% ipython --no-banner

In [1]: import numpy as np

In [2]: from numpy import linalg as LA

In [3]: np.set_printoptions(suppress=True, linewidth=120)

In [4]: tidy = lambda a: np.round(a, 2) + 0

In [5]: mat = np.loadtxt("out3.csv", delimiter=",")

In [6]: print(mat)
[[  3.   0.   0.   0.  -1.   2.]
 [  1.   3.   0.  -3.   0.   3.]
 [ -1.   4.  -3.  -5.   0.   1.]
 [  0.   7.  -2.  -6.  -1.   1.]
 [  2.   9.   0.  -8.   1.  -1.]
 [  5.   9.   2. -11.   2.  -1.]
 [  2.  11.   0. -11.   1.   2.]
 [  4.   8.   0.  -8.   2.   0.]
 [  2.  10.  -1.  -8.   3.   1.]
 [  3.   7.  -3.  -7.   3.   2.]
 [  3.   9.  -4.  -7.   4.   3.]
 [  2.  12.  -5.  -6.   3.   6.]
 [  2.  10.  -5.  -4.   2.   3.]
 [  2.  11.  -6.  -4.   2.   2.]
 [  3.  14.  -8.  -4.   0.   5.]
 [  2.  17.  -5.  -2.  -3.   7.]
 [  1.  16.  -3.  -2.  -6.   7.]
 [  1.  18.   0.  -3.  -7.   7.]
 [  2.  18.   1.   0.  -4.  10.]
 [  5.  19.  -1.   1.  -7.   9.]
 [  7.  18.   0.  -1.  -5.  10.]
 [  6.  19.   1.  -2.  -5.  13.]
 [  9.  19.   0.  -5.  -5.  15.]
 [  8.  20.  -1.  -7.  -2.  12.]]

In [7]: D = LA.norm(mat[:, None] - mat[None], axis=-1)

In [8]: print(LA.matrix_rank(D ** 2))
8

In [9]: out = np.c_[mat[:, :1] @ np.array([[1]]), np.array([3, -3, 2, 0, 0, -3, -2, 0, 3, 3, 0, 2, -2, 2, 0, -2, 3, 1, 1, -3, -2, 3, 0, 0])]

In [10]: print(out)
[[ 3.  3.]
 [ 1. -3.]
 [-1.  2.]
 [ 0.  0.]
 [ 2.  0.]
 [ 5. -3.]
 [ 2. -2.]
 [ 4.  0.]
 [ 2.  3.]
 [ 3.  3.]
 [ 3.  0.]
 [ 2.  2.]
 [ 2. -2.]
 [ 2.  2.]
 [ 3.  0.]
 [ 2. -2.]
 [ 1.  3.]
 [ 1.  1.]
 [ 2.  1.]
 [ 5. -3.]
 [ 7. -2.]
 [ 6.  3.]
 [ 9.  0.]
 [ 8.  0.]]

In [11]: print(tidy(LA.norm(out - mat @ LA.lstsq(mat, out)[0], axis=0)))
[0.   9.38]

In [12]: print(LA.matrix_rank(np.c_[mat, out]))
7

In [13]: print(tidy(LA.norm(LA.qr(mat)[0].T @ out, axis=0) ** 2 / ((out ** 2).sum(axis=0) + 1e-12)))
[1.   0.14]

In [14]: print(LA.matrix_rank(out))
2

In [15]: A = np.diag(10 * np.array([0, -1, -1, 1, 3])) + np.array([[-3, 1, 0, -9, -5],
    ...:     [6, -6, -9, -2, -6],
    ...:     [5, 5, -1, -3, -3],
    ...:     [9, -6, 8, 5, -2],
    ...:     [2, 6, -5, -8, -4]])

In [16]: print(A)
[[ -3   1   0  -9  -5]
 [  6 -16  -9  -2  -6]
 [  5   5 -11  -3  -3]
 [  9  -6   8  15  -2]
 [  2   6  -5  -8  26]]

In [17]: print(np.einsum("ii->", A))
11

In [18]: print(tidy(LA.eigvals(A)))
[-13.72+6.3j  -13.72-6.3j    5.54+7.57j   5.54-7.57j  27.37+0.j  ]

In [19]: print(tidy(LA.det(A.T)))
549444.0

In [20]: print(tidy(LA.eigvals(A).sum().real))
11.0

In [21]: out = np.array([[3, 1, 7, 1, 7, 2],
    ...:     [6, 1, 8, 0, 7, 6],
    ...:     [8, 3, 9, 6, 3, 0],
    ...:     [9, 8, 8, 3, 0, 1],
    ...:     [1, 1, 3, 3, 5, 0],
    ...:     [2, 6, 9, 4, 5, 6]])

In [22]: W0 = out + out.T

In [23]: print(W0)
[[ 6  7 15 10  8  4]
 [ 7  2 11  8  8 12]
 [15 11 18 14  6  9]
 [10  8 14  6  3  5]
 [ 8  8  6  3 10  5]
 [ 4 12  9  5  5 12]]

In [24]: Xs = mat - mat.mean(axis=0)

In [25]: U, s, vt = LA.svd(Xs, full_matrices=False)

In [26]: print(tidy(Xs.mean(axis=0)))
[0. 0. 0. 0. 0. 0.]

In [27]: print(np.abs(vt[0]).argmax())
1

In [28]: print(np.searchsorted(np.cumsum(s ** 2) / (s ** 2).sum(), 0.9) + 1)
3

In [29]: print(tidy(s))
[37.63 16.82 13.83 10.69  6.01  4.9 ]

In [30]: print(tidy((s ** 2).sum() ** 2 / (s ** 4).sum()))
2.0

In [31]: print(tidy(np.abs(vt[-1])))
[0.32 0.24 0.47 0.39 0.68 0.06]

In [32]: print(tidy(s ** 2 / (s ** 2).sum()))
[0.69 0.14 0.09 0.06 0.02 0.01]

In [33]: print(LA.matrix_rank(Xs))
6

In [34]: print((np.sign(U[:, 0]) == np.sign(U[0, 0])).astype(int))
[1 1 1 1 1 1 1 1 1 1 1 1 1 1 0 0 0 0 0 0 0 0 0 0]

In [35]: O, R = LA.qr(A)

In [36]: print(tidy(abs(R[0, 0])), tidy(LA.norm(A[:, 0])))
12.45 12.45

In [37]: print(O.shape, R.shape)
(5, 5) (5, 5)

In [38]: print(tidy(np.abs(np.diag(R))))
[12.45 16.35 16.57  8.34 19.53]

In [39]: print(np.allclose(R.T @ R, A.T @ A))
True

In [40]: print(tidy(O @ R))
[[ -3.   1.   0.  -9.  -5.]
 [  6. -16.  -9.  -2.  -6.]
 [  5.   5. -11.  -3.  -3.]
 [  9.  -6.   8.  15.  -2.]
 [  2.   6.  -5.  -8.  26.]]

In [41]: ev, V = LA.eigh(W0)

In [42]: print(np.abs(V[:, -1]).round(6).argmax())
2

In [43]: print(tidy(V @ np.diag(ev) @ V.T))
[[ 6.  7. 15. 10.  8.  4.]
 [ 7.  2. 11.  8.  8. 12.]
 [15. 11. 18. 14.  6.  9.]
 [10.  8. 14.  6.  3.  5.]
 [ 8.  8.  6.  3. 10.  5.]
 [ 4. 12.  9.  5.  5. 12.]]

In [44]: print(tidy(LA.svd(W0, compute_uv=False)))
[52.99 10.58  8.29  7.29  5.51  3.07]

In [45]: print(tidy(LA.eigvalsh(W0 @ W0)))
[   9.4    30.37   53.11   68.72  112.03 2808.37]

In [46]: print(tidy(V.T @ W0 @ V))
[[-8.29  0.    0.    0.    0.    0.  ]
 [ 0.   -5.51  0.    0.    0.    0.  ]
 [ 0.    0.   -3.07  0.    0.    0.  ]
 [ 0.    0.    0.    7.29  0.    0.  ]
 [ 0.    0.    0.    0.   10.58  0.  ]
 [ 0.    0.    0.    0.    0.   52.99]]

In [47]: print((ev > 1e-8).sum(), (ev < -1e-8).sum())
3 3

In [48]: x = np.array([1, 1, 2, 1, 2, 1])

In [49]: rhs = W0 @ x

In [50]: c, lr = np.zeros(6), 1 / LA.norm(W0, 2) ** 2

In [51]: for i in range(30):
    ...:     c -= lr * W0.T @ (W0 @ c - rhs)
    ...:     if i % 5 == 0: print(i, round(LA.norm(W0 @ c - rhs), 2))
    ...: 
0 8.17
5 7.32
10 6.59
15 5.95
20 5.38
25 4.89

In [52]: print(tidy(c))
[1.21 1.12 1.84 1.18 1.43 1.18]

In [53]: print(tidy(LA.cond(W0)))
17.29

In [54]: m1 = np.loadtxt("mat.csv", delimiter=",")

In [55]: print(m1)
[[ 2.82 -0.92 -2.9  -0.29]
 [ 1.01  0.34  1.39  4.53]
 [ 0.9   2.11  1.54 -3.92]
 [-2.15 -0.24  1.55 -1.56]
 [-1.37  2.66  5.34 -3.58]
 [-2.04  1.76  1.58 -7.28]
 [ 0.08  0.41  1.05  1.51]
 [-2.64  5.36  2.71 -7.89]
 [-1.04  1.13  2.41 -1.08]
 [-3.5  -0.76  5.36  2.47]
 [-0.34  1.48  4.3   1.19]
 [-2.03  2.99  2.23 -6.25]
 [-0.95  1.94  1.87 -4.13]
 [ 0.85  1.98 -1.42 -3.46]
 [-2.81  0.29  3.64  2.4 ]
 [ 4.04 -2.83 -4.35  5.78]
 [-0.1   0.47 -0.9  -1.02]
 [-1.22  0.82 -0.44 -2.62]
 [-0.07  2.04  1.58 -0.84]
 [-2.83  1.23  1.11 -4.17]
 [-4.33  1.53  7.71 -0.28]
 [ 0.98 -0.65 -2.1   1.49]
 [ 0.51  2.01 -0.08 -2.38]
 [ 1.29  1.25 -1.25 -4.36]]

In [56]: gram = np.cov(mat, rowvar=False)

In [57]: print(tidy(mat.std(axis=0)))
[2.41 5.61 2.53 3.23 3.41 4.5 ]

In [58]: print(gram.shape)
(6, 6)

In [59]: print(tidy(np.polyfit(mat[:, 3], mat[:, 1], 1)))
[ 0.53 14.5 ]

In [60]: Xs = m1 - m1.mean(axis=0)

In [61]: V = LA.svd(Xs)[2][:2]

In [62]: out = Xs - Xs @ V.T @ V

In [63]: print(tidy(np.cov(Xs @ V.T, rowvar=False)))
[[15.93  0.  ]
 [ 0.    9.29]]

In [64]: print(tidy((Xs @ V.T).std(axis=0)))
[3.91 2.98]

In [65]: print(tidy(out.std(axis=0)))
[0.79 0.75 0.43 0.22]

In [66]: cent = m1[[7, 13]].astype(float)

In [67]: for _ in range(7):
    ...:     idx = LA.norm(m1[:, None] - cent, axis=-1).argmin(axis=1)
    ...:     cent = np.array([m1[idx == j].mean(axis=0) for j in range(2)])
    ...: 

In [68]: print(idx)
[1 1 0 1 0 0 1 0 1 1 1 0 0 1 1 1 1 1 1 0 0 1 1 1]

In [69]: print(tidy(cent[1] - cent[0]))
[ 1.93 -2.02 -2.52  4.8 ]

In [70]: F = np.array([[3, 0, -1], [1, 3, 3], [2, 1, 1], [-2, 0, 0], [-1, -1, 1]])

In [71]: F[2] = F[3]

In [72]: print(F)
[[ 3  0 -1]
 [ 1  3  3]
 [-2  0  0]
 [-2  0  0]
 [-1 -1  1]]

In [73]: # row 3 repeats row 2

In [74]: proj = F @ LA.solve(F.T @ F, F.T)

In [75]: print(tidy(np.trace(proj)))
3.0

In [76]: print(np.allclose(proj @ proj, proj))
True

In [77]: print(tidy(proj @ F[:, 2]))
[-1.  3.  0.  0.  1.]

In [78]: print(tidy((np.eye(5) - proj) @ F))
[[0. 0. 0.]
 [0. 0. 0.]
 [0. 0. 0.]
 [0. 0. 0.]
 [0. 0. 0.]]

In [79]: x = np.array([-3, 1, -2])

In [80]: rhs = F @ x

In [81]: try:
    ...:     LA.solve(F, rhs)
    ...: except LA.LinAlgError as e:
    ...:     print(e)
    ...: 
Last 2 dimensions of the array must be square

In [82]: print(tidy(LA.solve(F.T @ F, F.T @ rhs)))
[-3.  1. -2.]

In [83]: rng = np.random.default_rng(635012)

In [84]: rhs = rhs + 0.05 * rng.normal(size=5)

In [85]: print(tidy(rhs))
[-6.95 -5.98  6.    5.95  0.06]

In [86]: c, *_ = LA.lstsq(F, rhs)

In [87]: print(tidy(F.T @ (rhs - F @ c)))
[0. 0. 0.]

In [88]: print([round(float(LA.norm(LA.solve(F.T @ F + lam * np.eye(3), F.T @ rhs))), 2) for lam in (0, 1, 10, 100)])
[3.7, 3.0, 1.82, 0.46]
